$ python3 -q
>>> import numpy as np
>>> np.set_printoptions(precision=3, suppress=True, linewidth=200, sign=" ")
>>> M = np.loadtxt("out13.csv", delimiter=",")
>>> M
array([[ -8.232,  -8.643,   0.542,  -6.465,   3.751,  -2.735],
       [ -8.55 ,  -9.094,   0.09 ,  -8.662,   2.176,  -3.635],
       [ -8.056,  -8.148,   1.719,  -9.522,   3.212,  -1.86 ],
       [ -9.822,  -8.852,   0.039, -10.099,   3.605,  -1.814],
       [ -9.434,  -8.867,  -0.062,  -8.667,   3.125,  -2.099],
       [ -8.809,  -9.811,  -0.028,  -9.032,   2.28 ,  -1.88 ],
       [-10.113,  -9.177,   0.178,  -9.194,   3.199,  -3.111],
       [ -8.516,  -9.146,  -0.594,  -9.429,   2.862,  -2.942],
       [ -7.917,  -9.121,   1.911,  -9.794,   2.445,  -2.397],
       [ -9.883,  -6.431,  -0.639, -11.515,   2.808,  -2.298],
       [ -8.832, -10.863,   0.485,  -9.25 ,   5.147,  -2.693],
       [ -9.909,  -7.706,   0.753,  -9.378,   4.276,  -2.91 ],
       [ -9.701, -10.459,  -0.223, -10.063,   2.805,  -3.725],
       [ -8.969,  -8.231,   1.983,  -7.267,   2.096,  -2.988],
       [ -8.651,  -8.472,  -2.34 ,  -8.479,   2.027,  -2.465],
       [ -8.652,  -9.21 ,   0.806,  -9.4  ,   2.559,  -2.37 ],
       [ -7.99 ,  -9.62 ,   1.009,  -8.691,   2.379,  -2.53 ]])
>>> x = np.array([1, 2, -1, 2, -2, 2])
>>> target = M @ x
>>> np.linalg.solve(M.T @ M, M.T @ target)
array([ 1.,  2., -1.,  2., -2.,  2.])
>>> rng = np.random.default_rng(551)
>>> target = target + 0.3 * rng.normal(size=17)
>>> target
array([-52.13 , -55.492, -55.426, -58.494, -54.927, -54.785, -59.823, -56.687, -57.121, -55.066, -65.131, -58.979, -63.239, -51.713, -49.248, -56.29 , -55.075])
>>> coef, *_ = np.linalg.lstsq(M, target)
>>> np.round(np.linalg.norm(target - M @ coef), 3)
np.float64(0.613)
>>> coef
array([ 1.03 ,  2.03 , -0.938,  1.947, -2.073,  1.859])
>>> coef.round()
array([ 1.,  2., -1.,  2., -2.,  2.])
>>> data = np.load("sample16.npy")
>>> data
array([[ 14,   4,  -4, -11, -14,   9,  -5],
       [  4, -10,   3,   1,  -7,   1,   4],
       [ -4,   3,  -4, -10,   0,  -8, -16],
       [-11,   1, -10, -16,  -4,   2,  -4],
       [-14,  -7,   0,  -4,  -2, -18,   3],
       [  9,   1,  -8,   2, -18, -14,   1],
       [ -5,   4, -16,  -4,   3,   1, -14]])
>>> O, vecs = np.linalg.qr(data[:, :6])[0], np.linalg.qr(data[:, 6:])[0]
>>> sig = np.linalg.svd(O.T @ vecs, compute_uv=False)
>>> np.degrees(np.arccos(sig.clip(0, 1)))
array([ 5.51])
>>> round(float(np.linalg.norm(O @ O.T - vecs @ vecs.T, 2)), 3)
1.0
>>> left, sig, Vh = np.linalg.svd(data)
>>> sig
array([ 35.86 ,  31.651,  28.499,  17.303,  11.689,   8.342,   0.664])
>>> A2 = left[:, :6] @ np.diag(sig[:6]) @ Vh[:6]
>>> round(float(np.linalg.norm(data - A2) / np.linalg.norm(data)), 3)
0.011
>>> np.round(np.linalg.norm(data - A2, 2), 3), np.round(sig[6], 3)
(np.float64(0.664), np.float64(0.664))
>>> np.sort(np.abs(np.linalg.eigvals(data)))
array([  0.664,   8.342,  11.689,  17.303,  28.499,  31.651,  35.86 ])
>>> np.linalg.matrix_power(data, 4)
array([[ 648544,   49370,  131428,  177140, -328309,  310169,  177599],
       [  49370,  120328, -163688, -149190,  -31242,  118064, -204466],
       [ 131428, -163688,  486016,  458364,  207838,  113234,  474932],
       [ 177140, -149190,  458364,  521799,  182277,   66378,  473087],
       [-328309,  -31242,  207838,  182277,  547215,  117780,   73742],
       [ 310169,  118064,  113234,   66378,  117780,  560996,   19531],
       [ 177599, -204466,  474932,  473087,   73742,   19531,  545204]])
>>> np.round(np.abs(np.linalg.eigvals(data)).max(), 3)
np.float64(35.86)
>>> data @ data
array([[ 651,   80,   90,  160, -329,  261,   91],
       [  80,  192, -140,  -86,   18,  120, -188],
       [  90, -140,  461,  295,  171,   75,  352],
       [ 160,  -86,  295,  514,  171,  -10,  329],
       [-329,   18,  171,  171,  598,  150,   -8],
       [ 261,  120,   75,  -10,  150,  671,   -3],
       [  91, -188,  352,  329,   -8,   -3,  519]])
>>> A2 = data / np.sqrt((data ** 2).mean(axis=1, keepdims=True))
>>> np.linalg.matrix_rank(A2) == np.linalg.matrix_rank(data)
np.True_
>>> np.linalg.norm(A2, axis=1)
array([ 2.646,  2.646,  2.646,  2.646,  2.646,  2.646,  2.646])
>>> A2[5]
array([ 0.919,  0.102, -0.817,  0.204, -1.838, -1.43 ,  0.102])
>>> np.linalg.matrix_rank(data - data.mean(axis=1, keepdims=True))
np.int64(6)
>>> A = np.array([[2, 1, 1, 3, -1], [-2, 3, 1, -1, 0], [2, 3, 2, 0, -3]])
>>> A[:, 0] = 5 * A[:, 2]
>>> A
array([[ 5,  1,  1,  3, -1],
       [ 5,  3,  1, -1,  0],
       [10,  3,  2,  0, -3]])
>>> A2 = np.array([[3, -3], [2, 2]])
>>> cent = np.kron(A2, A)
>>> np.round(np.linalg.norm(cent, 2), 3), round(np.linalg.norm(A2, 2) * np.linalg.norm(A, 2), 3)
(np.float64(57.16), np.float64(57.16))
>>> cent.shape
(6, 10)
>>> cent
array([[ 15,   3,   3,   9,  -3, -15,  -3,  -3,  -9,   3],
       [ 15,   9,   3,  -3,   0, -15,  -9,  -3,   3,   0],
       [ 30,   9,   6,   0,  -9, -30,  -9,  -6,   0,   9],
       [ 10,   2,   2,   6,  -2,  10,   2,   2,   6,  -2],
       [ 10,   6,   2,  -2,   0,  10,   6,   2,  -2,   0],
       [ 20,   6,   4,   0,  -6,  20,   6,   4,   0,  -6]])
>>> gram = cent.T @ cent
>>> np.trace(gram), (cent ** 2).sum()
(np.int64(5070), np.int64(5070))
>>> np.diag(gram)
array([ 1950,   247,    78,   130,   130,  1950,   247,    78,   130,   130])
>>> np.allclose(gram, gram.T)
True
>>> np.linalg.matrix_rank(gram)
np.int64(6)
>>> f, g = A[1], A[0]
>>> f @ g
np.int64(26)
>>> p = (f @ g) / (f @ f) * f
>>> np.round(np.linalg.norm(f + g) ** 2 + np.linalg.norm(f - g) ** 2, 3)
np.float64(146.0)
>>> round((g - p) @ f, 3)
np.float64(0.0)
>>> g - p
array([ 1.389, -1.167,  0.278,  3.722, -1.   ])
>>> A2 = A + rng.integers(-2, 3, (3, 1)) @ rng.integers(-2, 3, (1, 5))
>>> A2
array([[ 3,  2,  0,  2, -1],
       [ 9,  1,  3,  1,  0],
       [ 8,  4,  1, -1, -3]])
>>> np.round(np.linalg.svd(A2 - A, compute_uv=False), 3) + 0
array([ 6.481,  0.   ,  0.   ])
>>> np.abs(A2 - A).sum(axis=1)
array([  5,  10,   5])
>>> J = np.loadtxt("block0.csv", delimiter=",")
>>> J
array([[ -8.446, -15.794,   5.889,  -1.055,   6.589],
       [ -2.337,  -2.625,  12.313,  11.004,  10.721],
       [ -7.74 ,  14.731,  -6.546,   3.938,  -8.045],
       [  8.328,   7.394,   1.91 ,   4.936, -15.746],
       [  2.432, -16.895,   6.552,   3.474,  -7.324],
       [ -1.909,   7.294,  -3.736,  -3.685,  17.766],
       [ 10.514,   3.969,   4.92 ,   7.004,  14.158],
       [ -7.85 , -11.237,  13.464,   4.639,  -3.054],
       [ 16.578,   0.855,   3.743,   6.243,   8.453],
       [  2.884,  -8.927,  -4.306,   2.049, -17.007],
       [ -6.574, -14.573,  -3.681,  10.739,  -3.943],
       [ 18.885,   5.083,  -0.642,  -4.099,   0.542],
       [  9.657,   5.774,  -9.674,  -7.884, -10.847],
       [  4.391, -19.001,   1.699,   3.815,  -1.497],
       [  9.707, -14.247,  -9.704,  -2.938,  -0.029],
       [  3.814,   3.771,  -8.216, -17.291,  -2.183],
       [  6.107, -15.764,   5.713,  -1.078,  -8.967],
       [ 10.893,   0.511, -12.416,  -6.535,  -9.177],
       [ -6.283, -12.48 ,   4.91 ,  -4.526,  12.656]])
>>> def softmax(z):
...     e = np.exp(z - z.max(axis=-1, keepdims=True))
...     return e / e.sum(axis=-1, keepdims=True)
... 
>>> np.round(softmax(J[12]), 3) + 0
array([ 0.98,  0.02,  0.  ,  0.  ,  0.  ])
>>> softmax(J).sum(axis=1)
array([ 1.,  1.,  1.,  1.,  1.,  1.,  1.,  1.,  1.,  1.,  1.,  1.,  1.,  1.,  1.,  1.,  1.,  1.,  1.])
>>> S = J @ J.T / np.sqrt(5)
>>> softmax(S)[12] @ J
array([  9.657,   5.773,  -9.674,  -7.884, -10.847])
